% ipython --no-banner

In [1]: import numpy as np

In [2]: import numpy.linalg as la

In [3]: np.set_printoptions(precision=3, suppress=True, linewidth=160)

In [4]: E = np.loadtxt("a.csv", delimiter=",")

In [5]: print(E)
[[0. 0. 0. 0. 0. 0. 0. 0. 0. 0. 0. 0. 0.]
 [0. 0. 0. 0. 0. 0. 0. 0. 0. 0. 0. 0. 1.]
 [0. 0. 0. 0. 0. 0. 0. 0. 0. 0. 0. 0. 1.]
 [0. 0. 0. 0. 0. 0. 0. 0. 0. 0. 0. 0. 2.]
 [0. 0. 0. 0. 0. 0. 0. 0. 0. 0. 0. 0. 2.]
 [0. 0. 0. 0. 0. 0. 0. 0. 0. 0. 0. 0. 1.]
 [0. 0. 0. 0. 0. 0. 0. 0. 0. 0. 0. 0. 2.]
 [0. 0. 0. 0. 0. 0. 0. 0. 0. 0. 0. 0. 2.]
 [0. 0. 0. 0. 0. 0. 0. 0. 0. 0. 0. 0. 1.]
 [0. 0. 0. 0. 0. 0. 0. 0. 0. 0. 0. 0. 2.]
 [0. 0. 0. 0. 0. 0. 0. 0. 0. 0. 0. 0. 1.]
 [0. 0. 0. 0. 0. 0. 0. 0. 0. 0. 0. 0. 1.]
 [0. 1. 1. 2. 2. 1. 2. 2. 1. 2. 1. 1. 0.]]

In [6]: # 2 groups of indices that never mix

In [7]: print(np.round(la.eigvalsh(E).min(), 3))
-5.099

In [8]: print(np.all(la.eigvalsh(E) > 0))
False

In [9]: U, sv, vt = la.svd(E)

In [10]: print(np.argmax(sv[:-1] / (sv[1:] + 1e-6)) + 1)
2

In [11]: print(sv)
[ 5.099  5.099  0.     0.     0.     0.     0.     0.     0.     0.     0.     0.    -0.   ]

In [12]: A2 = U[:, :2] @ np.diag(sv[:2]) @ vt[:2]

In [13]: print(round(np.abs(E - A2).max(), 3))
0.0

In [14]: print(np.argsort(-la.norm(E, axis=0).round(6), kind="stable")[:3])
[12  3  4]

In [15]: print(la.matrix_rank(E, rtol=0.1))
2

In [16]: M = np.array([[-2, 0, -2, 2, 0, 1, 1, 1, -2, 1],
    ...:     [2, 0, 0, -2, -1, 1, 1, 0, -2, -1],
    ...:     [0, 2, -1, 1, -1, 2, -2, 2, -2, 0],
    ...:     [-2, 0, -1, 0, -2, 2, -1, -2, 0, 1]])

In [17]: M[-1] = M[0] + -3 * M[1]

In [18]: print(M)
[[-2  0 -2  2  0  1  1  1 -2  1]
 [ 2  0  0 -2 -1  1  1  0 -2 -1]
 [ 0  2 -1  1 -1  2 -2  2 -2  0]
 [-8  0 -2  8  3 -2 -2  1  4  4]]

In [19]: # null space of dimension 7

In [20]: U, sv, vt = la.svd(M)

In [21]: print(sv.round(3) + 0)
[14.177  5.547  3.039  0.   ]

In [22]: print(np.argmax(sv[:-1] / (sv[1:] + 1e-6)) + 1)
3

In [23]: A2 = U[:, :3] @ np.diag(sv[:3]) @ vt[:3]

In [24]: print(np.round(np.abs(M - A2).max(), 3))
0.0

In [25]: print(np.round(la.norm(M - A2) / la.norm(M), 3))
0.0

In [26]: A = np.array([[-4, 6, 3, -5, 8, -8, -5],
    ...:     [-8, 4, 5, -7, 4, 8, 0],
    ...:     [1, 2, -9, 1, 4, -3, -6],
    ...:     [0, 0, 8, 8, 6, -4, 4],
    ...:     [6, -5, 7, -3, -6, 2, -7],
    ...:     [4, 8, 5, -4, -4, 8, -7],
    ...:     [-3, 0, 4, 4, 2, -8, -4],
    ...:     [5, -9, 3, 4, -6, 3, -2]])

In [27]: A[:, 2] = 5 * A[:, 4]

In [28]: print(A)
[[ -4   6  40  -5   8  -8  -5]
 [ -8   4  20  -7   4   8   0]
 [  1   2  20   1   4  -3  -6]
 [  0   0  30   8   6  -4   4]
 [  6  -5 -30  -3  -6   2  -7]
 [  4   8 -20  -4  -4   8  -7]
 [ -3   0  10   4   2  -8  -4]
 [  5  -9 -30   4  -6   3  -2]]

In [29]: # rank 6

In [30]: U, sv, vt = la.svd(A)

In [31]: print(np.argmax(sv[:-1] / (sv[1:] + 1e-6)) + 1)
6

In [32]: A2 = U[:, :6] @ np.diag(sv[:6]) @ vt[:6]

In [33]: print(la.matrix_rank(A, rtol=0.05))
6

In [34]: print(round(la.norm(A - A2) / la.norm(A), 3))
0.0

In [35]: U, sv, vt = la.svd(A)

In [36]: vecs = vt[:(sv > 1e-8).sum()]

In [37]: rng = np.random.default_rng(739)

In [38]: x0 = A[7] + 3 * A[3] + rng.integers(2) * np.eye(7)[1]

In [39]: print(x0)
[ 5. -8. 60. 28. 12. -9. 10.]

In [40]: print(np.allclose(vecs.T @ vecs @ x0, x0))
True
